$ python -q
>>> import numpy as np
>>> np.set_printoptions(precision=3, suppress=True, linewidth=200, floatmode="fixed")
>>> M = np.load("block14.npy")
>>> print(M)
[[ 0.214  0.786  0.262 -0.087  0.437  0.262]
 [ 0.786  0.214 -0.262  0.087 -0.437 -0.262]
 [ 0.262 -0.262  0.913  0.029 -0.146 -0.087]
 [-0.087  0.087  0.029  0.990  0.049  0.029]
 [ 0.437 -0.437 -0.146  0.049  0.757 -0.146]
 [ 0.262 -0.262 -0.087  0.029 -0.146  0.913]]
>>> # columns are unit length and at right angles
>>> rng = np.random.default_rng(72)
>>> z = rng.permutation(6)
>>> print(z)
[3 4 5 1 2 0]
>>> M2 = M[z][:, z]
>>> print(M2)
[[ 0.990  0.049  0.029  0.087  0.029 -0.087]
 [ 0.049  0.757 -0.146 -0.437 -0.146  0.437]
 [ 0.029 -0.146  0.913 -0.262 -0.087  0.262]
 [ 0.087 -0.437 -0.262  0.214 -0.262  0.786]
 [ 0.029 -0.146 -0.087 -0.262  0.913  0.262]
 [-0.087  0.437  0.262  0.786  0.262  0.214]]
>>> print(np.trace(M2))
4.0
>>> f, g = M[2], M[4]
>>> print(round(float(f @ g), 3))
0.0
>>> pr = (f @ g) / (f @ f) * f
>>> print(g - pr)
[ 0.437 -0.437 -0.146  0.049  0.757 -0.146]
>>> print(np.linalg.matrix_rank(np.outer(f, g)))
1
>>> print((g - pr) @ f)
0.0
>>> print(pr.round(3) + 0)
[0.000 0.000 0.000 0.000 0.000 0.000]
>>> feats = np.load("m.npy")
>>> print(feats)
[[ 0.098 -0.014 -0.098 -0.209 -0.181  0.042]
 [-0.014  0.002  0.014  0.030  0.026 -0.006]
 [-0.098  0.014  0.098  0.209  0.181 -0.042]
 [-0.209  0.030  0.209  0.448  0.388 -0.090]
 [-0.181  0.026  0.181  0.388  0.337 -0.078]
 [ 0.042 -0.006 -0.042 -0.090 -0.078  0.018]]
>>> # rank 1
>>> left, sigma, Vt = np.linalg.svd(feats)
>>> vecs = Vt[:(sigma > 1e-8).sum()]
>>> x = feats[1] + -3 * feats[0] + rng.integers(2) * np.eye(6)[1]
>>> print(x)
[-0.307  0.044  0.307  0.657  0.570 -0.131]
>>> print(vecs.T @ vecs)
[[ 0.098 -0.014 -0.098 -0.209 -0.181  0.042]
 [-0.014  0.002  0.014  0.030  0.026 -0.006]
 [-0.098  0.014  0.098  0.209  0.181 -0.042]
 [-0.209  0.030  0.209  0.448  0.388 -0.090]
 [-0.181  0.026  0.181  0.388  0.337 -0.078]
 [ 0.042 -0.006 -0.042 -0.090 -0.078  0.018]]
>>> x = np.array([2, 2, 2, 3, 0, 1])
>>> print((feats * x).sum(axis=1))
[-0.614  0.088  0.614  1.315  1.139 -0.263]
>>> print(feats @ np.ones(6))
[-0.363  0.052  0.363  0.777  0.673 -0.155]
>>> print(feats * x)
[[ 0.195 -0.028 -0.195 -0.627 -0.000  0.042]
 [-0.028  0.004  0.028  0.090  0.000 -0.006]
 [-0.195  0.028  0.195  0.627  0.000 -0.042]
 [-0.418  0.060  0.418  1.345  0.000 -0.090]
 [-0.363  0.052  0.363  1.165  0.000 -0.078]
 [ 0.084 -0.012 -0.084 -0.269 -0.000  0.018]]
>>> print(feats @ (2 * x))
[-1.227  0.175  1.227  2.629  2.279 -0.526]
>>> print(np.sign((feats @ x).round(6)))
[-1.000  1.000  1.000  1.000  1.000 -1.000]
>>> print(np.einsum("ij,j->i", feats, x))
[-0.614  0.088  0.614  1.315  1.139 -0.263]
>>> print(np.trace(M))
4.0
>>> print(np.allclose(M @ M.T, M.T @ M))
True
>>> print(np.allclose(M, M.T))
True
>>> print(round(float(np.abs(np.linalg.eigvals(M)).max()), 3))
1.0
>>> np.linalg.determinant(M)
Traceback (most recent call last):
  File "<python-input-37>", line 1, in <module>
    np.linalg.determinant(M)
    ^^^^^^^^^^^^^^^^^^^^^
AttributeError: module 'numpy.linalg' has no attribute 'determinant'
>>> print(np.round(M @ M, 3) + 0)
[[1.000 0.000 0.000 0.000 0.000 0.000]
 [0.000 1.000 0.000 0.000 0.000 0.000]
 [0.000 0.000 1.000 0.000 0.000 0.000]
 [0.000 0.000 0.000 1.000 0.000 0.000]
 [0.000 0.000 0.000 0.000 1.000 0.000]
 [0.000 0.000 0.000 0.000 0.000 1.000]]
>>> arr = np.loadtxt("dump.csv", delimiter=",")
>>> print(arr)
[[-2.000 -5.000 -9.000 -9.000 -3.000 -3.000 -6.000  0.000 -6.000 -3.000 -9.000 -1.000]
 [ 5.000  2.000 -2.000 -2.000  4.000  4.000  1.000  7.000  1.000  4.000 -2.000  6.000]
 [ 2.000 -1.000 -5.000 -5.000  1.000  1.000 -2.000  4.000 -2.000  1.000 -5.000  3.000]
 [-1.000 -4.000 -8.000 -8.000 -2.000 -2.000 -5.000  1.000 -5.000 -2.000 -8.000  0.000]
 [ 4.000  1.000 -3.000 -3.000  3.000  3.000  0.000  6.000  0.000  3.000 -3.000  5.000]
 [-2.000 -5.000 -9.000 -9.000 -3.000 -3.000 -6.000  0.000 -6.000 -3.000 -9.000 -1.000]
 [ 6.000  3.000 -1.000 -1.000  5.000  5.000  2.000  8.000  2.000  5.000 -1.000  7.000]
 [ 6.000  3.000 -1.000 -1.000  5.000  5.000  2.000  8.000  2.000  5.000 -1.000  7.000]]
>>> rank = np.linalg.matrix_rank(arr)
>>> print(rank)
2
>>> ns = np.linalg.svd(arr)[2][rank:].T
>>> print(np.allclose(arr @ ns, 0))
True
>>> print(np.linalg.matrix_rank(arr.T @ arr), np.linalg.matrix_rank(arr @ arr.T))
2 2
